In [1]: import numpy as np

In [2]: np.set_printoptions(suppress=True, linewidth=200)

In [3]: A = np.loadtxt("block5.csv", delimiter=",")

In [4]: print(A.round(4))
[[-0.3578  0.5273  0.5193]
 [ 0.6083 -0.4629  0.3723]
 [-0.5725 -0.6495  0.4405]
 [-0.3578 -0.2915 -0.6277]
 [ 0.2147 -0.0274 -0.061 ]]

In [5]: # keeps lengths

In [6]: x = np.array([6, 6, 7])

In [7]: np.round((A * x).sum(axis=1), 4)
Out[7]: array([ 4.6518,  3.4786, -4.2487, -8.2899,  0.697 ])

In [8]: print((A @ x).argmax())
0

In [9]: np.linalg.norm(A @ x) <= np.linalg.norm(A, 2) * np.linalg.norm(x) + 1e-9
Out[9]: np.True_

In [10]: x @ A
---------------------------------------------------------------------------
ValueError                                Traceback (most recent call last)
Cell In[10], line 1
----> 1 x @ A

ValueError: matmul: Input operand 1 has a mismatch in its core dimension 0, with gufunc signature (n?,k),(k,m?)->(n?,m?) (size 5 is different from 3)

In [11]: np.sign((A @ x).round(6))
Out[11]: array([ 1.,  1., -1., -1.,  1.])

In [12]: print(np.round(np.linalg.pinv(A), 4))
[[-0.3578  0.6083 -0.5725 -0.3578  0.2147]
 [ 0.5273 -0.4629 -0.6495 -0.2915 -0.0274]
 [ 0.5193  0.3723  0.4405 -0.6277 -0.061 ]]

In [13]: np.round(np.linalg.norm(A, axis=0), 4)
Out[13]: array([1., 1., 1.])

In [14]: np.round(np.linalg.svd(A, compute_uv=False), 4)
Out[14]: array([1., 1., 1.])

In [15]: round(A[:, 1] @ A[:, 2], 4)
Out[15]: np.float64(-0.0)

In [16]: theta = np.radians(72)

In [17]: Rm = np.eye(3)

In [18]: Rm[2, 2] = Rm[1, 1] = np.cos(theta)

In [19]: Rm[2, 1], Rm[1, 2] = -np.sin(theta), np.sin(theta)

In [20]: Rm.round(4)
Out[20]: 
array([[ 1.    ,  0.    ,  0.    ],
       [ 0.    ,  0.309 ,  0.9511],
       [ 0.    , -0.9511,  0.309 ]])

In [21]: M2 = A @ Rm.T

In [22]: print(np.allclose(A @ A.T, M2 @ M2.T))
True

In [23]: print(np.allclose(np.linalg.norm(A, axis=1), np.linalg.norm(M2, axis=1)))
True

In [24]: M2.round(4)
Out[24]: 
array([[-0.3578,  0.6568, -0.3411],
       [ 0.6083,  0.2111,  0.5553],
       [-0.5725,  0.2182,  0.7538],
       [-0.3578, -0.687 ,  0.0833],
       [ 0.2147, -0.0665,  0.0072]])

In [25]: M2 = np.array([[1, 3, 1], [3, 3, 1], [2, 2, 1]])

In [26]: np.linalg.matrix_rank(A @ M2)
Out[26]: np.int64(3)

In [27]: print(np.round(np.einsum("ij->j", A), 4))
[-0.4652 -0.904   0.6435]

In [28]: M2 = np.array([[1, 1], [3, 0]])

In [29]: cent = np.kron(M2, A)

In [30]: np.linalg.matrix_rank(cent)
Out[30]: np.int64(6)

In [31]: print(cent.shape)
(10, 6)

In [32]: feats = np.load("out18.npy")

In [33]: feats
Out[33]: 
array([[ 2,  2,  3, -3, -1, -2],
       [ 2,  2,  2,  3, -3, -1],
       [ 3,  2,  2,  2,  3, -3],
       [-3,  3,  2,  2,  2,  3],
       [-1, -3,  3,  2,  2,  2],
       [-2, -1, -3,  3,  2,  2]])

In [34]: w, V = np.linalg.eigh(feats)

In [35]: x = np.array([2, 1, 1, 8, 2, 3])

In [36]: np.round(np.linalg.eigvalsh(feats[1:, 1:]), 4)
Out[36]: array([-4.3852, -3.5961,  4.4137,  6.3852,  7.1824])

In [37]: G = feats.T @ feats

In [38]: np.trace(G), (feats ** 2).sum()
Out[38]: (np.int64(202), np.int64(202))

In [39]: np.allclose(G, G.T)
Out[39]: True

In [40]: print(np.round(np.linalg.svd(feats, compute_uv=False) ** 2, 4))
[85.305  50.8268 25.     22.695  18.1558  0.0173]

In [41]: Q, V = np.linalg.qr(feats[:, :5])[0], np.linalg.qr(feats[:, 5:])[0]

In [42]: sv = np.linalg.svd(Q.T @ V, compute_uv=False)

In [43]: print(round(np.linalg.norm(Q @ Q.T - V @ V.T, 2), 4))
1.0

In [44]: np.round(np.degrees(np.arccos(sv.clip(0, 1))), 4)
Out[44]: array([1.9601])

In [45]: rng = np.random.default_rng(70)

In [46]: z = rng.permutation(6)

In [47]: M2 = feats[:, z] * rng.choice([-1, 1], 6)

In [48]: M2
Out[48]: 
array([[-2, -3,  2, -2,  3,  1],
       [-2,  3,  2, -1,  2,  3],
       [-3,  2,  2, -3,  2, -3],
       [ 3,  2,  3,  3,  2, -2],
       [ 1,  2, -3,  2,  3, -2],
       [ 2,  3, -1,  2, -3, -2]])

In [49]: left, _, vt = np.linalg.svd(feats.T @ M2)

In [50]: print(np.round(left @ vt, 4) + 0)
[[-1.  0.  0.  0.  0.  0.]
 [ 0.  0.  1.  0.  0.  0.]
 [ 0.  0.  0.  0.  1.  0.]
 [ 0.  1.  0.  0.  0.  0.]
 [ 0.  0.  0.  0.  0. -1.]
 [ 0.  0.  0.  1.  0.  0.]]

In [51]: M = np.load("a.npy")

In [52]: M
Out[52]: 
array([[0., 0., 2., 0.],
       [0., 0., 0., 0.],
       [2., 0., 0., 0.],
       [0., 0., 0., 0.]])

In [53]: x = np.array([1, 9, 9])

In [54]: rhs = A @ x

In [55]: coef, lr = np.zeros(3), 1 / np.linalg.norm(A, 2) ** 2

In [56]: for i in range(20):
    ...:     coef -= lr * A.T @ (A @ coef - rhs)
    ...:     if i % 5 == 0: print(i, round(np.linalg.norm(A @ coef - rhs), 4))
    ...: 
0 0.0
5 0.0
10 0.0
15 0.0

In [57]: round(np.linalg.cond(A), 4)
Out[57]: np.float64(1.0)

In [58]: M2 = np.array([[2, 0, 2], [0, -3, -1], [-2, 1, 2]])

In [59]: W0 = np.tril(M2)

In [60]: print(W0)
[[ 2  0  0]
 [ 0 -3  0]
 [-2  1  2]]

In [61]: w, V = np.linalg.eig(W0)

In [62]: print(W0 @ V[:, 0] - w[0] * V[:, 0])
[0. 0. 0.]

In [63]: print(W0[1] @ W0[0])
0

In [64]: np.linalg.norm(W0, axis=1).argmax()
Out[64]: np.int64(1)

In [65]: round(float(np.linalg.norm(W0, "nuc")), 4)
Out[65]: 7.5621

In [66]: np.round(np.linalg.norm(W0, axis=0), 4)
Out[66]: array([2.8284, 3.1623, 2.    ])

In [67]: np.round(np.linalg.norm(W0, axis=1), 4)
Out[67]: array([2., 3., 3.])

In [68]: print(round(np.linalg.norm(W0, 1), 4), round(np.linalg.norm(W0, np.inf), 4))
4.0 5.0

In [69]: round(np.linalg.norm(W0[1], 1), 4), round(np.linalg.norm(W0[1], np.inf), 4)
Out[69]: (np.float64(3.0), np.float64(3.0))

In [70]: W0 @ W0
Out[70]: 
array([[ 4,  0,  0],
       [ 0,  9,  0],
       [-8, -1,  4]])

In [71]: [int(np.linalg.matrix_rank(np.linalg.matrix_power(W0, p))) for p in range(1, 4)]
Out[71]: [3, 3, 3]

In [72]: u = np.array([0, 3, -1, -2, 2, 3])

In [73]: g = np.array([2, 2, 2])

In [74]: arr = np.outer(u, g)

In [75]: arr
Out[75]: 
array([[ 0,  0,  0],
       [ 6,  6,  6],
       [-2, -2, -2],
       [-4, -4, -4],
       [ 4,  4,  4],
       [ 6,  6,  6]])

In [76]: T = np.stack([W0, 3 * W0, W0[::-1]])

In [77]: np.einsum("bij,cij->bc", T, T)
Out[77]: 
array([[ 22,  66,   1],
       [ 66, 198,   3],
       [  1,   3,  22]])

In [78]: np.round(np.linalg.det(T), 4)
Out[78]: array([ -12., -324.,   12.])

In [79]: print(np.round(np.linalg.norm(T, axis=(1, 2)), 4))
[ 4.6904 14.0712  4.6904]

In [80]: print(np.linalg.matrix_rank(T))
[3 3 3]

In [81]: (T @ W0.T).shape
Out[81]: (3, 3, 3)

In [82]: T.sum(axis=0)
Out[82]: 
array([[  6,   1,   2],
       [  0, -15,   0],
       [ -6,   4,   8]])

In [83]: print(np.linalg.matrix_rank(T.reshape(3, -1)))
2

In [84]: J = np.loadtxt("data.csv", delimiter=",")

In [85]: J.round(4)
Out[85]: 
array([[  4.2779, -15.1747,  -2.4127,  -9.5873,  11.6905],
       [ -5.3753,  -4.1425,  -7.9287,  -4.0713,   7.5534],
       [-10.8605,   2.1263, -11.0631,  -0.9369,   5.2026],
       [ -9.0258,   0.0295, -10.0148,  -1.9852,   5.9889],
       [  6.5966, -17.8247,  -1.0876, -10.9124,  12.6843],
       [ -4.5733,  -5.0591,  -7.4705,  -4.5295,   7.8972],
       [ -1.5808,  -8.4791,  -5.7604,  -6.2396,   9.1797],
       [ -0.8077,  -9.3626,  -5.3187,  -6.6813,   9.511 ],
       [-10.522 ,   1.7394, -10.8697,  -1.1303,   5.3477],
       [ -8.7038,  -0.3385,  -9.8307,  -2.1693,   6.1269],
       [-12.6893,   4.2163, -12.1082,   0.1082,   4.4189],
       [ -6.6364,  -2.7013,  -8.6494,  -3.3506,   7.013 ],
       [ -6.8098,  -2.5031,  -8.7485,  -3.2515,   6.9387],
       [-16.7634,   8.8725, -14.4362,   2.4362,   2.6728],
       [ 16.0102, -28.5831,   4.2915, -16.2915,  16.7187],
       [  2.3469, -12.9679,  -3.5161,  -8.4839,  10.863 ],
       [  4.7815, -15.7503,  -2.1249,  -9.8751,  11.9064],
       [-12.0444,   3.4793, -11.7397,  -0.2603,   4.6952],
       [-14.7368,   6.5563, -13.2782,   1.2782,   3.5414],
       [  4.4628, -15.386 ,  -2.307 ,  -9.693 ,  11.7698],
       [-14.9951,   6.8516, -13.4258,   1.4258,   3.4307],
       [ -9.0269,   0.0308, -10.0154,  -1.9846,   5.9885],
       [ -4.1916,  -5.4953,  -7.2524,  -4.7476,   8.0607],
       [ -3.5806,  -6.1936,  -6.9032,  -5.0968,   8.3226],
       [  2.3425, -12.9629,  -3.5186,  -8.4814,  10.8611],
       [ -3.9108,  -5.8163,  -7.0919,  -4.9081,   8.1811],
       [ -0.2775,  -9.9686,  -5.0157,  -6.9843,   9.7382],
       [  2.3123, -12.9283,  -3.5358,  -8.4642,  10.8481]])

In [86]: [round(float(x), 4) for x in np.linalg.svd(J, compute_uv=False)[:3]]
Out[86]: [78.2115, 64.7908, 0.0]

In [87]: mat = np.loadtxt("x.csv", delimiter=",")

In [88]: mat
Out[88]: 
array([[0., 0., 0., 0., 0.],
       [0., 0., 0., 0., 0.],
       [3., 1., 0., 4., 3.],
       [4., 2., 5., 6., 3.],
       [3., 2., 1., 2., 2.],
       [0., 0., 0., 0., 0.],
       [0., 0., 0., 0., 0.],
       [3., 2., 1., 2., 2.],
       [3., 2., 3., 3., 2.],
       [2., 1., 1., 4., 3.],
       [2., 1., 1., 4., 3.],
       [0., 0., 0., 0., 0.],
       [1., 1., 1., 1., 1.],
       [2., 1., 0., 1., 1.],
       [3., 1., 2., 4., 2.],
       [1., 0., 0., 3., 2.],
       [1., 1., 3., 2., 1.],
       [2., 1., 0., 1., 1.],
       [1., 1., 1., 1., 1.],
       [4., 2., 2., 2., 1.],
       [2., 1., 0., 1., 1.],
       [2., 1., 3., 5., 3.],
       [2., 1., 0., 1., 1.],
       [2., 1., 3., 5., 3.],
       [1., 1., 1., 1., 1.],
       [2., 1., 2., 1., 0.]])

In [89]: # row 1 repeats row 0

In [90]: T = np.stack([mat, 4 * mat, mat[::-1]])

In [91]: print((T @ mat.T).shape)
(3, 26, 26)

In [92]: T.shape
Out[92]: (3, 26, 5)

In [93]: print(np.einsum("bij,cij->bc", T, T))
[[ 508. 2032.  294.]
 [2032. 8128. 1176.]
 [ 294. 1176.  508.]]

In [94]: print(np.linalg.matrix_rank(T))
[5 5 5]

In [95]: G = np.cov(mat, rowvar=False)

In [96]: np.round(np.polyfit(mat[:, 3], mat[:, 2], 1), 4)
Out[96]: array([0.5222, 0.0694])

In [97]: np.round(np.corrcoef(mat[:, 3], mat[:, 2])[0, 1], 4)
Out[97]: np.float64(0.6926)

In [98]: np.argsort(-mat.std(axis=0).round(6), kind="stable")
Out[98]: array([3, 2, 0, 4, 1])

In [99]: P = mat @ np.linalg.solve(mat.T @ mat, mat.T)

In [100]: round(np.trace(P), 4)
Out[100]: np.float64(5.0)

In [101]: np.round(np.diag(P), 4)
Out[101]: 
array([0.    , 0.    , 0.3441, 0.3866, 0.2179, 0.    , 0.    , 0.2179, 0.3434, 0.2487, 0.2487, 0.    , 0.1709, 0.1247, 0.3441, 0.1966, 0.27  , 0.1247, 0.1709, 0.361 , 0.1247, 0.2561, 0.1247, 0.2561,
       0.1709, 0.2971])

In [102]: np.round(P @ mat[:, 2], 4) + 0
Out[102]: array([0., 0., 0., 5., 1., 0., 0., 1., 3., 1., 1., 0., 1., 0., 2., 0., 3., 0., 1., 2., 0., 3., 0., 3., 1., 2.])

In [103]: Xc = mat - mat.mean(axis=0)

In [104]: left, sv, vt = np.linalg.svd(Xc, full_matrices=False)

In [105]: print(np.linalg.matrix_rank(Xc))
5

In [106]: np.round(vt[0] * np.sign(vt[0, np.abs(vt[0]).argmax()]), 4)
Out[106]: array([0.3845, 0.1796, 0.4267, 0.6925, 0.3978])

In [107]: np.abs(vt[0]).argmax()
Out[107]: np.int64(3)

In [108]: F = np.array([[5.0, 4.0, 0.0, 4.0, 4.0, 0.0],
     ...:     [4.0, 5.0, 0.0, 4.0, 4.0, 0.0],
     ...:     [0.0, 0.0, 5.0, 0.0, 0.0, 4.0],
     ...:     [4.0, 4.0, 0.0, 5.0, 4.0, 0.0],
     ...:     [4.0, 4.0, 0.0, 4.0, 5.0, 0.0],
     ...:     [0.0, 0.0, 4.0, 0.0, 0.0, 5.0]])

In [109]: M2 = F / np.linalg.norm(F, axis=1, keepdims=True)

In [110]: G = M2 @ M2.T

In [111]: np.argwhere(np.triu(np.abs(G) > 0.95, 1))
Out[111]: 
array([[0, 1],
       [0, 3],
       [0, 4],
       [1, 3],
       [1, 4],
       [2, 5],
       [3, 4]])

In [112]: np.round(np.linalg.norm(M2, axis=1), 4)
Out[112]: array([1., 1., 1., 1., 1., 1.])

In [113]: G.round(4)
Out[113]: 
array([[1.    , 0.9863, 0.    , 0.9863, 0.9863, 0.    ],
       [0.9863, 1.    , 0.    , 0.9863, 0.9863, 0.    ],
       [0.    , 0.    , 1.    , 0.    , 0.    , 0.9756],
       [0.9863, 0.9863, 0.    , 1.    , 0.9863, 0.    ],
       [0.9863, 0.9863, 0.    , 0.9863, 1.    , 0.    ],
       [0.    , 0.    , 0.9756, 0.    , 0.    , 1.    ]])

In [114]: print(round(np.degrees(np.arccos(np.clip(G[1, 3], -1, 1))), 4))
9.4945
